$ ipython --no-banner

In [1]: import numpy as np

In [2]: from numpy import linalg as LA

In [3]: np.set_printoptions(suppress=True, linewidth=120)

In [4]: M = np.loadtxt("sample4.csv", delimiter=",")

In [5]: M
Out[5]: 
array([[ 2., -1.,  5.,  2.,  1.],
       [ 1., -2.,  4.,  1.,  0.],
       [ 2., -1.,  5.,  2.,  1.],
       [ 0., -3.,  3.,  0., -1.],
       [ 2., -1.,  5.,  2.,  1.],
       [ 0., -3.,  3.,  0., -1.],
       [ 0., -3.,  3.,  0., -1.],
       [ 0., -3.,  3.,  0., -1.],
       [ 2., -1.,  5.,  2.,  1.]])

In [6]: Uu, sig, Vh = LA.svd(M)

In [7]: np.argmax(sig[:-1] / (sig[1:] + 1e-6)) + 1
Out[7]: np.int64(2)

In [8]: Y = Uu[:, :2] @ np.diag(sig[:2]) @ Vh[:2]

In [9]: print(LA.matrix_rank(M, rtol=0.05))
2

In [10]: print(np.round(LA.norm(M - Y) / LA.norm(M), 1))
0.0

In [11]: rk = LA.matrix_rank(M)

In [12]: rk
Out[12]: np.int64(2)

In [13]: null = LA.svd(M)[2][rk:].T

In [14]: [int(LA.matrix_rank(np.delete(M, i, axis=0))) for i in range(9)]
Out[14]: [2, 2, 2, 2, 2, 2, 2, 2, 2]

In [15]: LA.matrix_rank(M.T @ M), LA.matrix_rank(M @ M.T)
Out[15]: (np.int64(2), np.int64(2))

In [16]: np.round(null @ null.T, 1)
Out[16]: 
array([[ 0.8, -0.2, -0.2, -0.2, -0.2],
       [-0.2,  0.4,  0.3, -0.2, -0.3],
       [-0.2,  0.3,  0.3, -0.2, -0.1],
       [-0.2, -0.2, -0.2,  0.8, -0.2],
       [-0.2, -0.3, -0.1, -0.2,  0.8]])

In [17]: m1 = np.load("a.npy")

In [18]: m1
Out[18]: 
array([[  6.8,   9.6,   4.9,  -8.7,  11. ,   0.8,   6.3],
       [-14.1,   2.6,  -8.9,   4.6,   7.1,  -6.7,  -0.2],
       [ -2.5,   6.8,   2.1,   2.3,  17.5,   1.6,   5.2],
       [ -7.5,  15.2,   1.6,   0.4,   1.4,   1.9,  10.1],
       [ 11.9,  -4.7,   3.5,   1.6, -10.6,   9.4,   4.6],
       [ -9.6,   5.1,   3.2,  -3.2,  -0.6, -15.6,  -4.3],
       [ -9.6,   2.8,   5.8,   1.7,   5.9, -15.2,   0.3],
       [-10.5,  -3.5,   4.4,   4.2, -14.5,  -4.2,   3.3],
       [ -6.6,  -8.4,  -9.4,  -4.4, -13.1,   2.2,   1.5],
       [ -2.1,  -8.5,   0.8,   2.9,   1.2,   7.5, -16.1],
       [  0.8,  -6.9,   3.1,   8.2, -11.7,  11. ,   4.1],
       [-10.5,   7. ,  -6.5,   9.4,   2.8,   9.2,   4.3]])

In [19]: Y = np.c_[m1[:, :1] @ np.array([[-3]]), np.array([-3, 0, 0, 1, 1, 0, 1, -2, 2, 1, 0, 1])]

In [20]: Y.round(1)
Out[20]: 
array([[-20.4,  -3. ],
       [ 42.3,   0. ],
       [  7.5,   0. ],
       [ 22.5,   1. ],
       [-35.7,   1. ],
       [ 28.8,   0. ],
       [ 28.8,   1. ],
       [ 31.5,  -2. ],
       [ 19.8,   2. ],
       [  6.3,   1. ],
       [ -2.4,   0. ],
       [ 31.5,   1. ]])

In [21]: np.round(LA.norm(LA.qr(m1)[0].T @ Y, axis=0) ** 2 / ((Y ** 2).sum(axis=0) + 1e-12), 1)
Out[21]: array([1. , 0.3])

In [22]: LA.matrix_rank(Y)
Out[22]: np.int64(2)

In [23]: print(np.round(LA.lstsq(m1, Y[:, 0])[0], 1) + 0)
[-3.  0.  0.  0.  0.  0.  0.]

In [24]: mat = np.loadtxt("data.csv", delimiter=",")

In [25]: mat
Out[25]: 
array([[-0.9, -1.2, -1.5, -0.8, -1.7, -1.6, -1.2],
       [ 0.1, -1.5,  0.7,  1.4, -0.4,  0.8,  0. ],
       [-0.6,  1.1,  1. , -1.4,  0.1, -2.5,  0.2],
       [ 1.2,  0.9,  0.2,  0.1,  0.6,  0.1,  0.3],
       [-1.4,  0.4,  0.4, -0.6, -1. , -0.4, -0.6],
       [-0.8,  0. ,  1.5, -2. ,  1.3,  0.1,  0.4],
       [ 0.7,  0.1, -0.5,  0.8,  0. ,  0.5,  1.4],
       [ 0.4,  1.3, -0.1,  0.3, -0.2,  0.7, -0.8],
       [-0.4, -0.9,  0.1, -0.8,  1.7,  1.2,  1.7],
       [ 1. ,  1.1,  0.3, -0.6, -0.1,  0.6,  0.5],
       [ 0.8,  1.5, -0.5, -1.3, -1.6,  1.7,  2.5],
       [ 0.5,  0. ,  1.6,  1.2, -0.6, -1. , -1. ],
       [ 1.5, -0.7, -0.2, -0.9, -1.5,  0.8,  0.8],
       [ 1.9, -0.3, -1.6, -0.6, -0.6,  1.1,  1.1],
       [ 1. ,  1.2, -1.3, -1.5,  0.8, -1.9, -0.3],
       [-2.1,  0.9, -0.6, -0.4, -0.8,  0.5, -0.3],
       [-0.1,  0.1,  1.1, -0.6,  0. , -1.5, -0.2],
       [-2.2, -0.1, -0.2, -0.5, -1.5, -0.4, -0.5],
       [-0.3, -0.3, -0.2,  2.1,  0.9, -0.1,  0.8],
       [ 0. ,  0.6, -0.3,  0.4,  1. , -0.8, -0.5],
       [-0.4, -1.5,  1.1, -0.2, -0.8,  0.7,  1. ],
       [ 0. ,  1.1, -0.6,  1.4, -1.9, -1.1,  1.5],
       [ 1.8, -1.2, -1.2, -1.4,  2. ,  1. , -0.7],
       [-0.1, -0.4,  0.4, -0.9,  0. , -2. ,  1.3],
       [-0.2,  0.1,  0.8,  0. ,  0.8, -3.2, -0.3],
       [-4.2,  0.3, -6.3,  2.1, -0.6, -1.8, -2.1],
       [ 0.6, -0.8, -0.1, -0.2,  0.9,  3.3,  0.3],
       [ 0.2, -0.4, -0.9,  1.5, -0.4,  0.9, -2. ],
       [ 0. , -0.2,  0.4, -1.4,  0.2, -0.8,  0.6],
       [ 1.2, -0.2, -1.2,  1.9, -0.9,  0.7, -0.6],
       [ 1. ,  1.5, -0.9,  0. ,  0.7,  1.2, -0.8],
       [ 0.9, -1.1,  0.5, -0.2,  0.6, -0.4,  2.7],
       [-0.5,  0.1, -0.5,  1.2, -0.4,  1. ,  2.2],
       [ 0. , -0.4,  0.5, -0.7,  0.9, -3. ,  1.1],
       [ 0.7,  1.4,  0.8,  1.1, -0.4,  0.2, -0.3],
       [ 1.1,  0.3, -0.4,  1.6,  0. , -1. , -0.9]])

In [26]: Xs = (mat - mat.mean(axis=0)) / mat.std(axis=0)

In [27]: np.round(Xs.std(axis=0), 1)
Out[27]: array([1., 1., 1., 1., 1., 1., 1.])

In [28]: np.argwhere(np.abs(Xs) > 2)
Out[28]: 
array([[10,  6],
       [22,  4],
       [24,  5],
       [25,  0],
       [25,  2],
       [25,  6],
       [26,  5],
       [31,  6],
       [33,  5]])

In [29]: coef = LA.lstsq(np.delete(Xs, 1, axis=1), Xs[:, 1])[0]

In [30]: round(1 - np.var(Xs[:, 1] - np.delete(Xs, 1, axis=1) @ coef), 1)
Out[30]: np.float64(0.0)

In [31]: cent = mat[[26, 27]].astype(float)

In [32]: for _ in range(3):
    ...:     z = LA.norm(mat[:, None] - cent, axis=-1).argmin(axis=1)
    ...:     cent = np.array([mat[z == j].mean(axis=0) for j in range(2)])
    ...: 

In [33]: z
Out[33]: array([1, 0, 1, 0, 1, 0, 0, 1, 0, 0, 0, 1, 0, 0, 1, 1, 1, 1, 1, 1, 0, 1, 0, 1, 1, 1, 0, 1, 0, 1, 0, 0, 0, 1, 1, 1])

In [34]: print(cent.round(1) + 0)
[[ 0.6 -0.2  0.  -0.4  0.2  0.8  0.9]
 [-0.4  0.3 -0.4  0.3 -0.3 -1.  -0.3]]

In [35]: Xs = mat - mat.mean(axis=0)

In [36]: Uu, sig, Vh = LA.svd(Xs, full_matrices=False)

In [37]: np.round(Xs.mean(axis=0), 1) + 0
Out[37]: array([0., 0., 0., 0., 0., 0., 0.])

In [38]: LA.matrix_rank(Xs)
Out[38]: np.int64(7)

In [39]: np.round(sig ** 2 / (sig ** 2).sum(), 1)
Out[39]: array([0.3, 0.2, 0.1, 0.1, 0.1, 0.1, 0.1])

In [40]: print((np.sign(Uu[:, 0]) == np.sign(Uu[0, 0])).astype(int))
[1 0 1 0 1 0 0 1 0 0 0 1 0 0 1 1 0 1 1 1 0 1 0 0 1 1 0 1 0 1 0 0 0 0 0 1]
